$ ipython --no-banner

In [1]: import numpy as np

In [2]: import numpy.linalg as la

In [3]: np.set_printoptions(precision=1, suppress=True, linewidth=140, legacy="1.25")

In [4]: rnd = lambda a: np.round(a, 1) + 0

In [5]: rng = np.random.default_rng(59)

In [6]: W0 = np.array([[0, 3, 3, 3, 0, 3, 0, 2],
   ...:     [-2, -2, 0, -3, -1, -3, 0, -1],
   ...:     [1, 3, -2, -1, -1, -3, 1, -2],
   ...:     [0, 0, 1, -1, 0, 0, -2, 3]]) * (rng.random((4, 8)) < 0.3)

In [7]: W0
Out[7]: 
array([[ 0,  0,  3,  0,  0,  3,  0,  0],
       [-2,  0,  0,  0, -1,  0,  0, -1],
       [ 1,  3,  0,  0, -1, -3,  0,  0],
       [ 0,  0,  1,  0,  0,  0,  0,  0]])

In [8]: # column 6 repeats column 3

In [9]: Uu, sv, VT = la.svd(W0, full_matrices=False)

In [10]: print(rnd(np.abs(VT[0])))
[0.2 0.4 0.4 0.  0.1 0.8 0.  0. ]

In [11]: print(rnd(VT @ VT.T))
[[1. 0. 0. 0.]
 [0. 1. 0. 0.]
 [0. 0. 1. 0.]
 [0. 0. 0. 1.]]

In [12]: print(rnd(sv / sv[0]))
[1.  0.6 0.5 0.1]

In [13]: np.allclose(Uu * sv @ VT, W0)
Out[13]: True

In [14]: rnd(np.sqrt((sv ** 2).sum())), rnd(la.norm(W0))
Out[14]: (6.7, 6.7)

In [15]: print(rnd(sv))
[5.3 3.2 2.4 0.6]

In [16]: F = np.load("case2.npy")

In [17]: print(rnd(F))
[[ 0.   2.1  0.  -0.1]
 [-0.1  2.   0.  -0.1]
 [ 0.   2.1  0.1  0.2]
 [ 0.   2.   0.   0.2]
 [-0.1  2.  -0.1  0.1]
 [ 0.   1.9  0.  -0.1]
 [ 0.1  1.9  0.2  0.1]
 [ 0.2  2.1  0.   0.1]
 [-0.2  2.1  0.   0. ]
 [ 0.   1.9 -0.1  0. ]
 [ 2.  -0.1 -1.9 -2.1]
 [ 2.  -0.1 -2.  -2. ]
 [ 2.1  0.  -2.1 -2.1]
 [ 2.   0.1 -1.9 -1.9]
 [ 1.9 -0.1 -1.9 -1.9]
 [ 2.1  0.  -2.2 -2.1]
 [ 1.8 -0.1 -1.9 -2.1]
 [ 2.  -0.1 -1.9 -2.1]
 [ 2.   0.  -2.1 -2.1]
 [ 1.9  0.  -1.9 -1.9]]

In [18]: Ac = (F - F.mean(axis=0)) / F.std(axis=0)

In [19]: rnd(Ac.std(axis=0))
Out[19]: array([1., 1., 1., 1.])

In [20]: np.argwhere(np.abs(Ac) > 2)
Out[20]: array([], shape=(0, 2), dtype=int64)

In [21]: coef = la.lstsq(np.delete(Ac, 1, axis=1), Ac[:, 1])[0]

In [22]: print(np.abs(coef).argmax())
0

In [23]: rnd(1 - np.var(Ac[:, 1] - np.delete(Ac, 1, axis=1) @ coef))
Out[23]: 1.0

In [24]: vec = np.array([8, 9, 7, 4])

In [25]: target = F @ vec

In [26]: print(rnd(la.solve(F.T @ F, F.T @ target)))
[8. 9. 7. 4.]

In [27]: rnd(la.lstsq(F, target)[0])
Out[27]: array([8., 9., 7., 4.])

In [28]: target = target + 0.3 * rng.normal(size=20)

In [29]: rnd(target)
Out[29]: array([17.9, 17.3, 19.1, 18.1, 16.9, 17.1, 18.4, 20.3, 17.5, 16.6, -6.8, -6.3, -6. , -5.3, -7.7, -6.9, -7. , -6.1, -7.9, -6.4])

In [30]: coef, *_ = la.lstsq(F, target)

In [31]: coef.round()
Out[31]: array([8., 9., 7., 4.])

In [32]: print(rnd(coef))
[7.9 9.  7.4 3.6]

In [33]: rnd(F.T @ (target - F @ coef))
Out[33]: array([0., 0., 0., 0.])
